% python3 -q
>>> import numpy as np
>>> np.set_printoptions(precision=2, suppress=True, linewidth=140)
>>> def rd(a):
...     return np.round(a, 2) + 0
... 
>>> J = np.loadtxt("w.csv", delimiter=",")
>>> J
array([[0., 1., 1., 0., 0., 0., 0., 1., 0., 0., 0., 1., 0., 0.],
       [1., 0., 1., 0., 1., 0., 0., 1., 0., 0., 1., 1., 0., 0.],
       [1., 1., 0., 0., 1., 0., 0., 0., 0., 0., 1., 1., 0., 0.],
       [0., 0., 0., 0., 0., 1., 0., 0., 1., 1., 0., 0., 1., 1.],
       [0., 1., 1., 0., 0., 0., 0., 1., 0., 0., 1., 0., 0., 0.],
       [0., 0., 0., 1., 0., 0., 1., 0., 0., 0., 0., 0., 1., 0.],
       [0., 0., 0., 0., 0., 1., 0., 0., 0., 1., 0., 0., 1., 1.],
       [1., 1., 0., 0., 1., 0., 0., 0., 0., 0., 1., 0., 0., 0.],
       [0., 0., 0., 1., 0., 0., 0., 0., 0., 1., 0., 0., 1., 1.],
       [0., 0., 0., 1., 0., 0., 1., 0., 1., 0., 0., 0., 1., 1.],
       [0., 1., 1., 0., 1., 0., 0., 1., 0., 0., 0., 1., 0., 0.],
       [1., 1., 1., 0., 0., 0., 0., 0., 0., 0., 1., 0., 0., 0.],
       [0., 0., 0., 1., 0., 1., 1., 0., 1., 1., 0., 0., 0., 1.],
       [0., 0., 0., 1., 0., 0., 1., 0., 1., 1., 0., 0., 1., 0.]])
>>> rd(np.linalg.norm(J))
np.float64(8.0)
>>> f, g = J[6], J[4]
>>> f @ g
np.float64(0.0)
>>> f @ f
np.float64(4.0)
>>> p = (f @ g) / (f @ f) * f
>>> g - p
array([0., 1., 1., 0., 0., 0., 0., 1., 0., 0., 1., 0., 0., 0.])
>>> np.linalg.matrix_rank(np.outer(f, g))
np.int64(1)
>>> p
array([0., 0., 0., 0., 0., 0., 0., 0., 0., 0., 0., 0., 0., 0.])
>>> assert J == J.T
Traceback (most recent call last):
  File "<python-input-13>", line 1, in <module>
    assert J == J.T
           ^^^^^^^^
ValueError: The truth value of an array with more than one element is ambiguous. Use a.any() or a.all()
>>> np.trace(J)
np.float64(0.0)
>>> rd(np.sort(np.abs(np.linalg.eigvals(J))))
array([0.16, 0.21, 0.55, 0.8 , 0.8 , 1.  , 1.  , 1.22, 1.49, 1.65, 2.19, 2.25, 4.66, 4.72])
>>> rd(np.linalg.det(J))
np.float64(4.0)
>>> np.allclose(J @ J.T, J.T @ J)
True
>>> ev, V = np.linalg.eigh(J)
>>> rd(ev.sum()), np.trace(J)
(np.float64(0.0), np.float64(0.0))
>>> np.unique(ev.round(6) + 0, return_counts=True)[1]
array([1, 1, 1, 1, 1, 2, 1, 1, 1, 1, 1, 1, 1])
>>> m1 = np.load("x.npy")
>>> rd(m1)
array([[ 1.25,  1.71,  0.45, -1.5 , -2.07,  0.29, -3.02, -2.76,  0.98,  0.94, -1.11, -1.1 , -0.1 ],
       [ 0.1 , -2.36,  2.27, -3.71, -0.66,  0.03, -0.81,  0.74, -1.57, -0.6 , -4.3 ,  2.39, -3.46],
       [-2.34, -1.95,  3.75,  0.69, -2.48, -3.82,  1.36,  2.52,  0.99,  0.8 ,  0.86, -0.32,  0.15],
       [ 0.81,  0.31, -0.63, -2.15,  0.89, -0.69, -0.33, -0.52,  0.5 , -3.53,  4.8 , -3.36, -0.3 ],
       [-0.39, -2.92, -2.48,  0.89,  1.2 , -0.67, -4.4 ,  1.98, -0.79,  1.06, -1.17,  0.8 ,  1.48],
       [ 2.18,  0.71,  4.42,  4.42,  1.95, -2.61, -1.77,  0.55,  0.26, -2.53,  0.2 , -0.36, -1.42],
       [-1.12, -3.06,  0.79,  1.73,  0.26,  1.95, -0.73, -0.81, -3.56, -0.12, -0.09, -2.84, -0.68],
       [-2.46, -1.83,  1.43,  1.16,  0.  ,  3.44, -0.87,  2.27,  3.36, -2.26, -2.22,  2.05,  3.32]])
>>> ang = np.radians(180)
>>> r_ = np.eye(13)
>>> r_[1, 1] = r_[11, 11] = np.cos(ang)
>>> r_[1, 11], r_[11, 1] = -np.sin(ang), np.sin(ang)
>>> B = m1 @ r_.T
>>> rd(B)
array([[ 1.25, -1.71,  0.45, -1.5 , -2.07,  0.29, -3.02, -2.76,  0.98,  0.94, -1.11,  1.1 , -0.1 ],
       [ 0.1 ,  2.36,  2.27, -3.71, -0.66,  0.03, -0.81,  0.74, -1.57, -0.6 , -4.3 , -2.39, -3.46],
       [-2.34,  1.95,  3.75,  0.69, -2.48, -3.82,  1.36,  2.52,  0.99,  0.8 ,  0.86,  0.32,  0.15],
       [ 0.81, -0.31, -0.63, -2.15,  0.89, -0.69, -0.33, -0.52,  0.5 , -3.53,  4.8 ,  3.36, -0.3 ],
       [-0.39,  2.92, -2.48,  0.89,  1.2 , -0.67, -4.4 ,  1.98, -0.79,  1.06, -1.17, -0.8 ,  1.48],
       [ 2.18, -0.71,  4.42,  4.42,  1.95, -2.61, -1.77,  0.55,  0.26, -2.53,  0.2 ,  0.36, -1.42],
       [-1.12,  3.06,  0.79,  1.73,  0.26,  1.95, -0.73, -0.81, -3.56, -0.12, -0.09,  2.84, -0.68],
       [-2.46,  1.83,  1.43,  1.16,  0.  ,  3.44, -0.87,  2.27,  3.36, -2.26, -2.22, -2.05,  3.32]])
>>> rd(np.linalg.det(r_)), np.trace(r_)
(np.float64(1.0), np.float64(9.0))
>>> np.allclose(np.linalg.norm(m1, axis=1), np.linalg.norm(B, axis=1))
True
